$ python -q
>>> import numpy as np
>>> from numpy import linalg as LA
>>> np.set_printoptions(precision=1, suppress=True, linewidth=160, sign=" ")
>>> rnd = lambda a: np.round(a, 1) + 0
>>> r0 = np.array([3, -1, -3, -1, -1, 3])
>>> E = np.array([np.roll(r0, i) for i in range(6)])
>>> E
array([[ 3, -1, -3, -1, -1,  3],
       [ 3,  3, -1, -3, -1, -1],
       [-1,  3,  3, -1, -3, -1],
       [-1, -1,  3,  3, -1, -3],
       [-3, -1, -1,  3,  3, -1],
       [-1, -3, -1, -1,  3,  3]])
>>> rnd(np.sort(np.abs(np.fft.fft(E[0])))), rnd(np.sort(LA.svd(E, compute_uv=False)))
(array([ 0. ,  2. ,  3.5,  3.5,  8.7,  8.7]), array([ 0. ,  2. ,  3.5,  3.5,  8.7,  8.7]))
>>> E @ np.ones(6)
array([ 0.,  0.,  0.,  0.,  0.,  0.])
>>> (E @ E)[0]
array([ 10, -22, -22,  -6,  14,  26])
>>> M = np.loadtxt("dump.csv", delimiter=",")
>>> M
array([[ 0.,  0.,  0.,  0.,  0.,  1.],
       [ 0.,  0.,  1.,  1.,  0.,  0.],
       [ 0.,  1.,  0.,  1.,  0.,  0.],
       [ 0.,  1.,  1.,  0.,  0.,  0.],
       [ 0.,  0.,  0.,  0.,  0.,  0.],
       [ 1.,  0.,  0.,  0.,  0.,  0.]])
>>> M @ M
array([[ 1.,  0.,  0.,  0.,  0.,  0.],
       [ 0.,  2.,  1.,  1.,  0.,  0.],
       [ 0.,  1.,  2.,  1.,  0.,  0.],
       [ 0.,  1.,  1.,  2.,  0.,  0.],
       [ 0.,  0.,  0.,  0.,  0.,  0.],
       [ 0.,  0.,  0.,  0.,  0.,  1.]])
>>> (LA.matrix_power((M != 0) + (M.T != 0) + np.eye(6), 6) > 0).astype(int)
array([[ 1,  0,  0,  0,  0,  1],
       [ 0,  1,  1,  1,  0,  0],
       [ 0,  1,  1,  1,  0,  0],
       [ 0,  1,  1,  1,  0,  0],
       [ 0,  0,  0,  0,  1,  0],
       [ 1,  0,  0,  0,  0,  1]])
>>> rnd(np.sort(LA.eigvals(M).real))
array([-1., -1., -1.,  0.,  1.,  2.])
>>> np.flatnonzero(LA.matrix_power((M != 0) + (M.T != 0) + np.eye(6), 6)[4])
array([ 4])
>>> m1 = np.load("m.npy")
>>> m1
array([[ 0,  2,  2,  2,  1,  2],
       [ 0,  0,  1,  2,  1,  1],
       [ 0,  0,  0,  3,  0,  0],
       [ 0,  0,  0,  0,  3,  2],
       [ 0,  0,  0,  0,  0,  3],
       [ 0,  0,  0,  0,  0,  0]])
>>> # triangular: eigenvalues sit on the diagonal
>>> r = LA.matrix_rank(m1)
>>> r
np.int64(5)
>>> ns = LA.svd(m1)[2][r:].T
>>> [int(LA.matrix_rank(np.delete(m1, i, axis=0))) for i in range(6)]
[4, 4, 4, 4, 4, 5]
>>> ns.shape
(6, 1)
>>> [int(LA.matrix_rank(m1[:i])) for i in range(1, len(m1) + 1)]
[1, 2, 3, 4, 5, 5]
>>> m1 @ ns
array([[ 0.],
       [ 0.],
       [ 0.],
       [ 0.],
       [ 0.],
       [ 0.]])
>>> LA.matrix_rank(m1.T @ m1), LA.matrix_rank(m1 @ m1.T)
(np.int64(5), np.int64(5))
